>>> import numpy as np
>>> from numpy import linalg as LA
>>> np.set_printoptions(precision=3, suppress=True, linewidth=120, sign=" ")
>>> Q, _ = LA.qr(np.array([[-1.6, -0.6, 0.5, 0.4],
...     [1.3, -1.7, 0.7, 0.3],
...     [-0.2, -0.5, 1.2, -0.3],
...     [1.0, 1.7, -0.8, 1.6]]))
>>> m1 = 2 * Q
>>> m1
array([[-1.391, -0.345,  0.023,  1.395],
       [ 1.13 , -1.458,  0.092,  0.766],
       [-0.174, -0.381, -1.941, -0.235],
       [ 0.87 ,  1.268, -0.471,  1.189]])
>>> Q, vecs = LA.qr(m1[:, :3])[0], LA.qr(m1[:, 3:])[0]
>>> sigma = LA.svd(Q.T @ vecs, compute_uv=False)
>>> sigma.round(3) + 0
array([ 0.])
>>> round(LA.norm(Q @ Q.T - vecs @ vecs.T, 2), 3)
np.float64(1.0)
>>> arr = np.load("layer8.npy")
>>> arr
array([[ 3.,  0.,  0.,  0.,  2.],
       [ 0.,  3.,  0.,  0.,  0.],
       [ 0.,  0.,  3.,  2.,  0.],
       [ 0.,  0.,  2.,  3.,  0.],
       [ 2.,  0.,  0.,  0.,  3.]])
>>> W1 = np.array([[0, 1, 1, 0], [1, 1, 0, 0], [1, 1, 2, 1], [1, 0, 0, 1], [1, 0, 1, 0]])
>>> beta = np.array([3, 0, 3, 2])
>>> H = np.maximum(arr @ W1 + beta, 0)
>>> (H > 0).astype(int)
array([[ 1,  1,  1,  1],
       [ 1,  1,  1,  1],
       [ 1,  1,  1,  1],
       [ 1,  1,  1,  1],
       [ 1,  1,  1,  1]])
>>> W2 = np.array([[2, 2], [1, 0], [2, 2], [1, 2]])
>>> H @ W2
array([[ 31.,  30.],
       [ 23.,  22.],
       [ 44.,  48.],
       [ 39.,  44.],
       [ 32.,  32.]])
>>> W1 @ W2
array([[ 3,  2],
       [ 3,  2],
       [ 8,  8],
       [ 3,  4],
       [ 4,  4]])
>>> Y = np.array([[4, 3], [0, 5]])
>>> W2 = np.kron(Y, arr)
>>> W2.shape
(10, 10)
>>> np.round(LA.norm(W2, 2), 3), round(LA.norm(Y, 2) * LA.norm(arr, 2), 3)
(np.float64(31.623), np.float64(31.623))
